$ python3 -q
>>> import numpy as np
>>> import numpy.linalg as la
>>> np.set_printoptions(suppress=True, linewidth=120)
>>> C = np.array([[-1, -2, 1, -1, -3, 2, 1, 0],
...     [-3, 3, 2, -2, -2, 1, 2, 3],
...     [-3, -2, -2, -1, -3, 0, -3, 2],
...     [1, 1, -3, -2, 1, 0, 2, 1],
...     [1, 3, -1, -1, 2, 0, -1, -2],
...     [0, 1, 1, -3, -3, 3, -3, 2],
...     [-1, 3, -2, 0, 1, 3, 2, -1],
...     [-3, 1, -3, 2, -1, 2, 1, -1]])
>>> rng = np.random.default_rng(80)
>>> arr = (rng.random((20, 8)) < 0.25) @ C
>>> arr
array([[ -6,   2,   1,  -6,  -8,   4,  -4,   7],
       [ -3,   3,   2,  -2,  -2,   1,   2,   3],
       [ -2,   4,  -4,   1,   1,   2,   0,  -3],
       [ -1,  -1,   2,  -4,  -6,   5,  -2,   2],
       [  0,   1,   1,  -3,  -3,   3,  -3,   2],
       [  0,   0,   0,   0,   0,   0,   0,   0],
       [  1,   3,  -1,  -1,   2,   0,  -1,  -2],
       [ -5,   2,  -4,   1,  -3,   7,   4,  -2],
       [ -7,   2,   0,  -1,  -6,   5,   4,   2],
       [ -1,   4,  -1,  -3,  -2,   6,  -1,   1],
       [ -4,  -4,  -1,  -2,  -6,   2,  -2,   2],
       [ -6,   7,  -3,  -4,  -2,   4,   0,   2],
       [  1,   1,  -3,  -2,   1,   0,   2,   1],
       [-10,   0,  -2,  -2,  -9,   5,   1,   4],
       [  1,   3,  -1,  -1,   2,   0,  -1,  -2],
       [  1,   1,  -3,  -2,   1,   0,   2,   1],
       [ -7,   7,  -3,   0,  -2,   6,   5,   1],
       [ -4,   2,   4,  -6,  -8,   6,   0,   5],
       [ -4,  -4,  -1,  -2,  -6,   2,  -2,   2],
       [ -1,   3,  -2,   0,   1,   3,   2,  -1]])
>>> hat = arr @ la.solve(arr.T @ arr, arr.T)
>>> np.round(hat @ arr[:, 7], 2)
array([ 7.,  3., -3.,  2.,  2.,  0., -2., -2.,  2.,  1.,  2.,  2.,  1.,  4., -2.,  1.,  1.,  5.,  2., -1.])
>>> np.round(np.trace(hat), 2)
np.float64(8.0)
>>> Xc = arr - arr.mean(axis=0)
>>> evecs = la.svd(Xc)[2][:7]
>>> Y = Xc - Xc @ evecs.T @ evecs
>>> np.round((Xc @ evecs.T).std(axis=0), 2)
array([5.26, 3.76, 2.55, 1.64, 1.63, 1.11, 0.47])
>>> print(np.round(Y.std(axis=0), 2))
[0.09 0.08 0.05 0.06 0.15 0.06 0.01 0.01]
>>> round(la.norm(Y) / la.norm(Xc), 2)
np.float64(0.03)
>>> np.round(np.diag(evecs.T @ evecs), 2)
array([0.82, 0.86, 0.96, 0.93, 0.52, 0.91, 1.  , 1.  ])
>>> Y = np.c_[arr[:, :7] @ np.array([[0, 3, -1, 0, 0, 1, -2],
...     [-3, 2, 1, -2, 0, 1, 2],
...     [3, 2, 2, -1, 0, 0, 2],
...     [3, 0, 0, 3, 3, 0, -2],
...     [3, 2, -2, 0, 3, 3, -1],
...     [1, 0, -2, 1, -1, -1, 2],
...     [-2, 0, -3, -1, -2, 3, -1]]), np.array([1, 1, 2, 0, 1, 2, 1, 0, 0, 0, 2, 2, 1, 2, 2, 2, 2, 2, 1, 0])]
>>> Y
array([[-33, -28,  30, -15, -38, -44,  50,   1],
       [-18,  -3,   6, -15, -17,  -1,  22,   1],
       [-16,  -4,  -8,   1,   4,   3,   5,   2],
       [-12, -13,  12,  -5, -31, -31,  30,   0],
       [ -9,  -2,  12,  -6, -15, -20,  22,   1],
       [  0,   0,   0,   0,   0,   0,   0,   2],
       [ -7,  11,  -1,  -7,   5,   7,   3,   1],
       [-25, -25, -21,   6, -21,  -7,  17,   0],
       [-30, -29,  -1,  -6, -34, -16,  32,   0],
       [-22,  -1,  -2,  -9, -19, -12,  29,   0],
       [ -9, -34,  12,   7, -22, -34,  14,   2],
       [-44, -14,   3, -19, -22,  -9,  38,   2],
       [-19,   1, -14,  -7,  -7,  11,  -5,   1],
       [-36, -52,  11,   0, -40, -39,  38,   2],
       [ -7,  11,  -1,  -7,   5,   7,   3,   2],
       [-19,   1, -14,  -7,  -7,  11,  -5,   2],
       [-40, -17, -15, -10, -22,   3,  31,   2],
       [-30, -16,  18, -20, -48, -32,  52,   2],
       [ -9, -34,  12,   7, -22, -34,  14,   1],
       [-13,   1, -14,  -3,  -4,   8,   7,   0]])
>>> print(la.matrix_rank(Y))
8
>>> print(np.round(la.norm(la.qr(arr)[0].T @ Y, axis=0) ** 2 / ((Y ** 2).sum(axis=0) + 1e-12), 2))
[1.   1.   1.   1.   1.   1.   1.   0.72]
